>>> import numpy as np
>>> import numpy.linalg as la
>>> np.set_printoptions(suppress=True, linewidth=100)
>>> arr = np.load("dump.npy")
>>> arr
array([[1, 0, 0],
       [0, 1, 0],
       [0, 0, 1]])
>>> evals, V = la.eigh(arr)
>>> np.round(la.eigvalsh(arr + 3 * np.eye(3)), 3)
array([4., 4., 4.])
>>> np.unique(evals.round(6) + 0, return_counts=True)[1]
array([3])
>>> V.T @ V
array([[1., 0., 0.],
       [0., 1., 0.],
       [0., 0., 1.]])
>>> evals.sum(), np.trace(arr)
(np.float64(3.0), np.int64(3))
>>> np.round(la.svd(arr, compute_uv=False), 3)
array([1., 1., 1.])
>>> arr @ np.ones(3)
array([1., 1., 1.])
>>> la.matrix_power(arr, 100)
array([[1, 0, 0],
       [0, 1, 0],
       [0, 0, 1]])
>>> pr = np.eye(3)[0]
>>> for _ in range(4):
...     pr = pr @ arr
...     print(pr.round(3))
... 
[1. 0. 0.]
[1. 0. 0.]
[1. 0. 0.]
[1. 0. 0.]
>>> W2 = np.array([[0, -3, -1, -3, 1, -1], [-1, 0, -1, 2, -3, 2]])
>>> M = np.repeat(W2, 32 // 2, axis=0)
>>> rng = np.random.default_rng(434)
>>> M = M + 0.1 * rng.normal(size=M.shape)
>>> M.round(3)
array([[-0.16 , -2.914, -1.227, -3.175,  1.007, -0.888],
       [ 0.199, -2.885, -0.85 , -3.147,  0.839, -1.05 ],
       [ 0.028, -3.174, -1.013, -3.03 ,  1.021, -0.944],
       [-0.081, -3.057, -0.948, -2.991,  1.145, -0.973],
       [ 0.035, -2.889, -0.82 , -2.958,  0.947, -0.86 ],
       [-0.046, -2.944, -0.721, -2.924,  1.149, -1.146],
       [-0.07 , -3.053, -0.777, -3.042,  1.101, -0.879],
       [ 0.205, -2.982, -0.959, -2.844,  1.049, -1.221],
       [ 0.032, -3.137, -1.099, -3.239,  0.952, -1.127],
       [ 0.093, -3.001, -1.097, -2.812,  1.014, -0.875],
       [ 0.242, -2.916, -1.019, -3.084,  0.73 , -0.853],
       [-0.044, -2.855, -1.116, -3.126,  0.779, -1.052],
       [ 0.142, -3.103, -1.126, -3.242,  0.936, -0.924],
       [ 0.183, -3.02 , -1.061, -2.933,  0.956, -0.983],
       [-0.048, -2.84 , -0.9  , -2.924,  0.879, -1.097],
       [-0.084, -3.099, -0.914, -2.919,  1.124, -1.074],
       [-1.1  ,  0.016, -1.012,  1.953, -2.906,  2.233],
       [-1.056,  0.048, -1.076,  1.955, -3.055,  2.234],
       [-1.079, -0.074, -1.104,  1.874, -3.059,  1.999],
       [-0.895,  0.034, -0.889,  1.791, -3.028,  2.064],
       [-0.803, -0.093, -1.181,  2.059, -2.954,  2.203],
       [-1.029,  0.089, -0.929,  2.022, -3.   ,  1.877],
       [-1.174,  0.12 , -1.04 ,  2.005, -2.955,  1.778],
       [-1.017, -0.049, -1.173,  1.846, -3.08 ,  1.918],
       [-1.074,  0.124, -1.027,  1.947, -2.949,  1.905],
       [-1.055,  0.058, -1.196,  2.114, -3.007,  2.09 ],
       [-0.898, -0.077, -0.9  ,  2.104, -2.966,  1.962],
       [-0.98 ,  0.068, -0.964,  2.042, -3.192,  2.071],
       [-0.927, -0.003, -1.071,  1.753, -2.993,  1.967],
       [-1.081,  0.065, -1.063,  2.084, -2.983,  2.002],
       [-1.012, -0.047, -1.038,  1.838, -2.85 ,  2.013],
       [-0.957,  0.065, -0.636,  2.225, -3.015,  1.985]])
>>> D = la.norm(M[:, None] - M[None], axis=-1)
>>> (D + 1e9 * np.eye(32)).round(6).argmin(axis=1)
array([11, 10,  3, 15,  6, 15,  3, 13, 12, 13,  1, 14,  8,  9,  4,  3, 17, 16, 23, 28, 25, 24, 24,
       18, 21, 29, 21, 29, 23, 25, 28, 26])
>>> D[:5, :5].round(3)
array([[0.   , 0.572, 0.416, 0.405, 0.506],
       [0.572, 0.   , 0.444, 0.491, 0.333],
       [0.416, 0.444, 0.   , 0.218, 0.37 ],
       [0.405, 0.491, 0.218, 0.   , 0.334],
       [0.506, 0.333, 0.37 , 0.334, 0.   ]])
>>> np.flatnonzero(D[22] < D.mean() / 2)
array([16, 17, 18, 19, 20, 21, 22, 23, 24, 25, 26, 27, 28, 29, 30, 31])
>>> np.unravel_index(D.round(6).argmax(), D.shape)
(np.int64(8), np.int64(31))
